In [1]: import numpy as np

In [2]: np.set_printoptions(precision=2, suppress=True, linewidth=140)

In [3]: E = np.loadtxt("dump.csv", delimiter=",")

In [4]: print(E)
[[-0.17 -0.69 -0.12  0.62  0.32]
 [ 0.9  -0.39 -0.02 -0.2   0.01]
 [ 0.28  0.5  -0.69  0.4   0.18]
 [-0.06 -0.22 -0.33  0.15 -0.91]
 [-0.28 -0.29 -0.63 -0.63  0.21]]

In [5]: r0 = np.array([2, 2, -2, 1, 1])

In [6]: Y = E + np.outer(r0, np.eye(5)[4])

In [7]: print(np.linalg.matrix_rank(Y - E))
1

In [8]: Y = np.array([[3, -1], [0, -1]])

In [9]: basis = np.array([[1, 3, 2], [-3, 1, -2], [-2, 2, 0]])

In [10]: feats = np.kron(Y, basis)

In [11]: print(feats)
[[ 3  9  6 -1 -3 -2]
 [-9  3 -6  3 -1  2]
 [-6  6  0  2 -2  0]
 [ 0  0  0 -1 -3 -2]
 [ 0  0  0  3 -1  2]
 [ 0  0  0  2 -2  0]]

In [12]: rng = np.random.default_rng(93540)

In [13]: lab = rng.permutation(6)

In [14]: Y = feats[:, lab] * rng.choice([-1, 1], 6)

In [15]: print(Y)
[[ 3  1  3 -9 -6  2]
 [-9 -3  1 -3  6 -2]
 [-6 -2  2 -6  0  0]
 [ 0  1  3  0  0  2]
 [ 0 -3  1  0  0 -2]
 [ 0 -2  2  0  0  0]]

In [16]: U, _, Vh = np.linalg.svd(feats.T @ Y)

In [17]: print(lab)
[0 3 4 1 2 5]

In [18]: print(np.round(np.linalg.lstsq(feats, Y)[0], 2) + 0)
[[ 1.  0.  0.  0.  0.  0.]
 [ 0.  0.  0. -1.  0.  0.]
 [ 0.  0.  0.  0. -1.  0.]
 [ 0. -1.  0.  0.  0.  0.]
 [ 0.  0. -1.  0.  0.  0.]
 [ 0.  0.  0.  0.  0. -1.]]

In [19]: r0, g = feats[3], feats[2]

In [20]: print(r0 @ g)
4

In [21]: p = (r0 @ g) / (r0 @ r0) * r0

In [22]: print(round(np.linalg.norm(r0 + g) ** 2 + np.linalg.norm(r0 - g) ** 2, 2))
188.0

In [23]: print((g - p) @ r0)
0.0

In [24]: q, Rm = np.linalg.qr(feats)

In [25]: print(q)
[[-0.27 -0.92 -0.3   0.    0.    0.  ]
 [ 0.8  -0.04 -0.6   0.    0.    0.  ]
 [ 0.53 -0.4   0.75  0.    0.    0.  ]
 [-0.   -0.   -0.   -0.27 -0.92 -0.3 ]
 [-0.   -0.   -0.    0.8  -0.04 -0.6 ]
 [-0.   -0.   -0.    0.53 -0.4   0.75]]

In [26]: print(np.allclose(Rm.T @ Rm, feats.T @ feats))
True

In [27]: print(round(abs(Rm[0, 0]), 2), round(np.linalg.norm(feats[:, 0]), 2))
11.22 11.22

In [28]: print(np.round(q.T @ q, 2) + 0)
[[1. 0. 0. 0. 0. 0.]
 [0. 1. 0. 0. 0. 0.]
 [0. 0. 1. 0. 0. 0.]
 [0. 0. 0. 1. 0. 0.]
 [0. 0. 0. 0. 1. 0.]
 [0. 0. 0. 0. 0. 1.]]
